$ ipython --no-banner

In [1]: import numpy as np

In [2]: np.set_printoptions(suppress=True, linewidth=160)

In [3]: def rd(a):
   ...:     return np.round(a, 1) + 0
   ...: 

In [4]: M = np.load("x.npy")

In [5]: print(M)
[[  0   0  -1]
 [ -2  -1   0]
 [  0   0   0]
 [-10  -5  -1]]

In [6]: print(rd(np.linalg.norm(M[2] - M[3])))
11.2

In [7]: print(M[2] @ M[3])
0

In [8]: print(rd(np.linalg.norm(M, 2)))
11.4

In [9]: print(rd(np.linalg.norm(M, axis=0)))
[10.2  5.1  1.4]

In [10]: rank = np.linalg.matrix_rank(M)

In [11]: print(rank)
2

In [12]: null = np.linalg.svd(M)[2][rank:].T

In [13]: print(np.allclose(M @ null, 0))
True

In [14]: print(null.shape)
(3, 1)

In [15]: print(rd(null[:, 0] / null[np.abs(null[:, 0]).round(6).argmax(), 0]))
[-0.5  1.   0. ]

In [16]: print(rd(null @ null.T))
[[ 0.2 -0.4  0. ]
 [-0.4  0.8  0. ]
 [ 0.   0.   0. ]]

In [17]: print([int(np.linalg.matrix_rank(np.delete(M, i, axis=0))) for i in range(4)])
[2, 2, 2, 2]

In [18]: W0 = np.loadtxt("dump.csv", delimiter=",")

In [19]: print(rd(W0))
[[-0.4  0.2 -0.7  0.  -0.5 -0.3 -0.2]
 [ 0.2 -0.3 -0.4  0.5  0.2  0.4 -0.6]
 [ 0.2 -0.5 -0.4  0.2  0.2 -0.3  0.6]
 [ 0.5  0.1 -0.4 -0.7  0.   0.3  0. ]
 [ 0.1 -0.3  0.1  0.1 -0.7  0.5  0.3]
 [-0.4 -0.8  0.1 -0.4  0.  -0.1 -0.3]
 [-0.6  0.1 -0.3  0.   0.4  0.6  0.3]]

In [20]: rng = np.random.default_rng(87812)

In [21]: lab = rng.permutation(7)

In [22]: out = W0[:, lab] * rng.choice([-1, 1], 7)

In [23]: print(rd(out))
[[-0.3 -0.5 -0.2 -0.2  0.4  0.   0.7]
 [ 0.4  0.2 -0.6  0.3 -0.2  0.5  0.4]
 [-0.3  0.2  0.6  0.5 -0.2  0.2  0.4]
 [ 0.3  0.   0.  -0.1 -0.5 -0.7  0.4]
 [ 0.5 -0.7  0.3  0.3 -0.1  0.1 -0.1]
 [-0.1  0.  -0.3  0.8  0.4 -0.4 -0.1]
 [ 0.6  0.4  0.3 -0.1  0.6  0.   0.3]]

In [24]: left, _, Vt = np.linalg.svd(W0.T @ out)

In [25]: print(rd(np.linalg.lstsq(W0, out)[0]))
[[ 0.  0.  0.  0. -1.  0.  0.]
 [ 0.  0.  0. -1.  0.  0.  0.]
 [ 0.  0.  0.  0.  0.  0. -1.]
 [ 0.  0.  0.  0.  0.  1.  0.]
 [ 0.  1.  0.  0.  0.  0.  0.]
 [ 1.  0.  0.  0.  0.  0.  0.]
 [ 0.  0.  1.  0.  0.  0.  0.]]

In [26]: print(lab)
[5 4 6 1 0 3 2]

In [27]: q, Rm = np.linalg.qr(out)

In [28]: print(rd(np.trace(q @ q.T)))
7.0

In [29]: print(abs(Rm[0, 0]), rd(np.linalg.norm(out[:, 0])))
1.0 1.0

In [30]: print(rd(q.T @ q))
[[1. 0. 0. 0. 0. 0. 0.]
 [0. 1. 0. 0. 0. 0. 0.]
 [0. 0. 1. 0. 0. 0. 0.]
 [0. 0. 0. 1. 0. 0. 0.]
 [0. 0. 0. 0. 1. 0. 0.]
 [0. 0. 0. 0. 0. 1. 0.]
 [0. 0. 0. 0. 0. 0. 1.]]

In [31]: print(np.allclose(Rm.T @ Rm, out.T @ out))
True

In [32]: F = np.loadtxt("m.csv", delimiter=",")

In [33]: print(F)
[[0. 3. 0. 0. 2.]
 [0. 0. 0. 0. 0.]
 [0. 0. 0. 0. 0.]]

In [34]: out = F + rng.integers(-2, 3, (3, 1)) @ rng.integers(-2, 3, (1, 5))

In [35]: print(out)
[[ 2.  4.  0. -2.  4.]
 [-4. -2.  0.  4. -4.]
 [-4. -2.  0.  4. -4.]]

In [36]: print(np.linalg.matrix_rank(out - F, tol=1e-8))
1

In [37]: print(rd(np.linalg.svd(out - F, compute_uv=False)))
[10.8  0.   0. ]

In [38]: left, sv, Vt = np.linalg.svd(F)

In [39]: vecs = Vt[:(sv > 1e-8).sum()]

In [40]: vec = F[2] + -2 * F[1] + rng.integers(2) * np.eye(5)[2]

In [41]: print(vec)
[0. 0. 0. 0. 0.]

In [42]: print(rd(np.diag(vecs.T @ vecs)))
[0.  0.7 0.  0.  0.3]

In [43]: print(np.allclose(vecs.T @ vecs @ vec, vec))
True

In [44]: print(np.linalg.matrix_rank(np.vstack([F, vec])))
1

In [45]: print(rd(vecs.T @ vecs))
[[0.  0.  0.  0.  0. ]
 [0.  0.7 0.  0.  0.5]
 [0.  0.  0.  0.  0. ]
 [0.  0.  0.  0.  0. ]
 [0.  0.5 0.  0.  0.3]]

In [46]: print(rd(np.linalg.norm(vec - vecs.T @ vecs @ vec)))
0.0

In [47]: print(np.linalg.cond(F) > 100)
True

In [48]: print(rd(np.linalg.norm(F, 2) / np.linalg.norm(F)))
1.0

In [49]: def softmax(z):
    ...:     e = np.exp(z - z.max(axis=-1, keepdims=True))
    ...:     return e / e.sum(axis=-1, keepdims=True)
    ...: 

In [50]: print(softmax(F[1] + -2))
[0.2 0.2 0.2 0.2 0.2]

In [51]: print(softmax(F[1]))
[0.2 0.2 0.2 0.2 0.2]

In [52]: print(softmax(10 * F[1]))
[0.2 0.2 0.2 0.2 0.2]

In [53]: att = F @ F.T / np.sqrt(5)

In [54]: print(rd(softmax(att + np.triu(np.full(att.shape, -np.inf), 1))))
[[1.  0.  0. ]
 [0.5 0.5 0. ]
 [0.3 0.3 0.3]]

In [55]: q, _ = np.linalg.qr(np.array([[0.4, 1.1, -1.1, 0.5],
    ...:     [0.2, 1.0, -0.2, 0.5],
    ...:     [-0.4, -0.7, -2.5, -1.4],
    ...:     [1.8, 0.5, -0.1, -0.6]]))

In [56]: vecs, _ = np.linalg.qr(np.array([[1.0, 1.2, -1.6, -0.2],
    ...:     [2.1, -2.3, 0.6, 0.8],
    ...:     [0.6, 0.6, -0.9, -0.1],
    ...:     [0.3, 0.5, -0.1, 0.3]]))

In [57]: sv = 10 * 0.5 ** np.arange(4)

In [58]: E = q[:, :4] * sv @ vecs[:4]

In [59]: print(rd(E))
[[ 4.  -0.6 -0.1  0.1]
 [ 3.1  1.   1.1  0.4]
 [-1.9 -0.1  0.3 -3. ]
 [ 2.7 -7.7  2.4  4.5]]

In [60]: vec = np.array([-3, -1, 3, 2])

In [61]: y = E @ vec

In [62]: beta, lr = np.zeros(4), 1 / np.linalg.norm(E, 2) ** 2

In [63]: for i in range(6):
    ...:     beta -= lr * E.T @ (E @ beta - y)
    ...:     if i % 2 == 0: print(i, round(np.linalg.norm(E @ beta - y), 1))
    ...: 
0 12.9
2 8.2
4 5.8

In [64]: print(rd(beta))
[-1.9 -1.9  0.5  1. ]

In [65]: print(rd(np.linalg.cond(E)))
8.0

In [66]: th = np.radians(15)

In [67]: Rm = np.eye(4)

In [68]: Rm[0, 0] = Rm[3, 3] = np.cos(th)

In [69]: Rm[0, 3], Rm[3, 0] = -np.sin(th), np.sin(th)

In [70]: print(rd(Rm))
[[ 1.   0.   0.  -0.3]
 [ 0.   1.   0.   0. ]
 [ 0.   0.   1.   0. ]
 [ 0.3  0.   0.   1. ]]

In [71]: out = E @ Rm.T

In [72]: print(np.allclose(E @ E.T, out @ out.T))
True

In [73]: print(rd(np.linalg.det(Rm)), rd(np.trace(Rm)))
1.0 3.9

In [74]: print(rd(out))
[[ 3.8 -0.6 -0.1  1.1]
 [ 2.9  1.   1.1  1.2]
 [-1.  -0.1  0.3 -3.4]
 [ 1.5 -7.7  2.4  5.1]]

In [75]: proj = np.triu(np.array([[3, 1, 3, 3], [0, 2, 3, 0], [3, 2, 1, 2], [0, 3, 2, 2]]), 1) + np.eye(4)

In [76]: out = proj @ E @ np.linalg.inv(proj)

In [77]: print(rd(np.trace(out)), rd(np.trace(E)))
9.7 9.7

In [78]: print(rd(np.linalg.det(out)))
156.3

In [79]: print(np.linalg.matrix_rank(out))
4

In [80]: cov = E.T @ E

In [81]: print(np.linalg.matrix_rank(cov))
4

In [82]: print(rd(np.linalg.eigvalsh(cov)[::-1]))
[100.   25.    6.3   1.6]

In [83]: print(np.allclose(cov, cov.T))
True

In [84]: print((E @ E.T).shape)
(4, 4)

In [85]: mat = np.diag(np.array([0, -1, -2, 2]))

In [86]: print(mat)
[[ 0  0  0  0]
 [ 0 -1  0  0]
 [ 0  0 -2  0]
 [ 0  0  0  2]]

In [87]: # rank 3

In [88]: print(np.unique(mat.round(6), axis=0).shape)
(4, 4)

In [89]: print(np.allclose(mat[:-1].T @ np.linalg.lstsq(mat[:-1].T, mat[-1])[0], mat[-1]))
False

In [90]: print(rd(np.trace(np.linalg.pinv(mat) @ mat)))
3.0

In [91]: print(rd(mat @ np.linalg.pinv(mat) @ mat))
[[ 0.  0.  0.  0.]
 [ 0. -1.  0.  0.]
 [ 0.  0. -2.  0.]
 [ 0.  0.  0.  2.]]

In [92]: print(mat.T @ mat)
[[0 0 0 0]
 [0 1 0 0]
 [0 0 4 0]
 [0 0 0 4]]

In [93]: print(mat @ mat.T)
[[0 0 0 0]
 [0 1 0 0]
 [0 0 4 0]
 [0 0 0 4]]

In [94]: J = np.triu(rng.random((4, 4)) < 0.6, 1).astype(int)

In [95]: J = J + J.T

In [96]: print(J)
[[0 1 0 0]
 [1 0 1 1]
 [0 1 0 0]
 [0 1 0 0]]

In [97]: print([round(float(x), 1) for x in np.linalg.svd(J, compute_uv=False)[:3]])
[1.7, 1.7, 0.0]

In [98]: print(rd(np.linalg.norm(J, 2) / np.linalg.norm(J)))
0.7

In [99]: print(np.linalg.cond(J) > 100)
True

In [100]: m1 = np.load("w.npy")

In [101]: print(m1)
[[-2 -1 -3 -1]
 [ 0  3 -3  2]
 [ 2 -3  0 -2]
 [ 3 -2  3  1]
 [-2  0  3 -3]
 [ 1  1 -1  0]
 [-2 -7  3 -5]]

In [102]: proj = m1 @ np.linalg.solve(m1.T @ m1, m1.T)

In [103]: print(np.linalg.matrix_rank(np.eye(7) - proj))
3

In [104]: print(rd(proj))
[[ 0.5  0.1  0.  -0.4 -0.2  0.   0.2]
 [ 0.1  0.2  0.  -0.2 -0.2  0.1 -0.3]
 [ 0.   0.   0.8  0.1  0.   0.4  0.1]
 [-0.4 -0.2  0.1  0.6 -0.2 -0.1  0. ]
 [-0.2 -0.2  0.  -0.2  0.8  0.1  0.1]
 [ 0.   0.1  0.4 -0.1  0.1  0.3 -0.2]
 [ 0.2 -0.3  0.1  0.   0.1 -0.2  0.8]]

In [105]: print(np.allclose(proj @ proj, proj))
True

In [106]: lab = rng.permutation(4)

In [107]: out = m1[:, lab] * rng.choice([-1, 1], 4)

In [108]: print(out)
[[ 3  1 -2 -1]
 [ 3 -2  0  3]
 [ 0  2  2 -3]
 [-3 -1  3 -2]
 [-3  3 -2  0]
 [ 1  0  1  1]
 [-3  5 -2 -7]]

In [109]: left, _, Vt = np.linalg.svd(m1.T @ out)

In [110]: print(lab)
[2 3 0 1]

In [111]: out = np.c_[m1[:, :1] @ np.array([[4]]), np.array([4, 3, 0, 1, 1, 1, 4])]

In [112]: print(out)
[[-8  4]
 [ 0  3]
 [ 8  0]
 [12  1]
 [-8  1]
 [ 4  1]
 [-8  4]]

In [113]: print(rd(np.linalg.norm(out - m1 @ np.linalg.lstsq(m1, out)[0], axis=0)))
[0.  4.9]

In [114]: print(rd(np.linalg.norm(np.linalg.qr(m1)[0].T @ out, axis=0) ** 2 / ((out ** 2).sum(axis=0) + 1e-12)))
[1.  0.4]

In [115]: print(np.linalg.matrix_rank(np.c_[m1, out]))
5

In [116]: print(np.linalg.matrix_rank(out))
2

In [117]: print(rd(np.linalg.lstsq(m1, out[:, 0])[0]))
[4. 0. 0. 0.]

In [118]: X = np.array([[1, 0, 0, 0, 0, 0, 0],
     ...:     [3, 1, 0, 0, 0, 0, 0],
     ...:     [-2, -2, 1, 0, 0, 0, 0],
     ...:     [-3, -2, -3, 1, 0, 0, 0],
     ...:     [1, 2, -2, -1, 1, 0, 0],
     ...:     [0, 1, 0, -2, -1, 1, 0],
     ...:     [3, -1, 3, 2, -1, 1, 1]])

In [119]: left, sv, Vt = np.linalg.svd(X)

In [120]: print(rd(sv))
[6.8 5.2 3.  1.8 0.8 0.6 0. ]

In [121]: out = left[:, :6] @ np.diag(sv[:6]) @ Vt[:6]

In [122]: print(rd(out))
[[ 1.  0.  0.  0.  0.  0.  0.]
 [ 3.  1.  0.  0.  0.  0.  0.]
 [-2. -2.  1.  0.  0.  0.  0.]
 [-3. -2. -3.  1.  0.  0.  0.]
 [ 1.  2. -2. -1.  1.  0.  0.]
 [ 0.  1.  0. -2. -1.  1.  0.]
 [ 3. -1.  3.  2. -1.  1.  1.]]

In [123]: print(np.linalg.matrix_rank(out))
6

In [124]: print(rd(np.abs(X - out).max()))
0.0

In [125]: print(rd(np.linalg.norm(X - out, 2)), rd(sv[6]))
0.0 0.0

In [126]: print(np.linalg.matrix_rank(out, rtol=0.1))
5

In [127]: print(np.linalg.cond(out) > 100)
True

In [128]: print(np.argsort(-np.linalg.norm(out, axis=0).round(6), kind="stable")[:3])
[0 2 1]

In [129]: print(rd(np.linalg.norm(out, 2) / np.linalg.norm(out)))
0.7
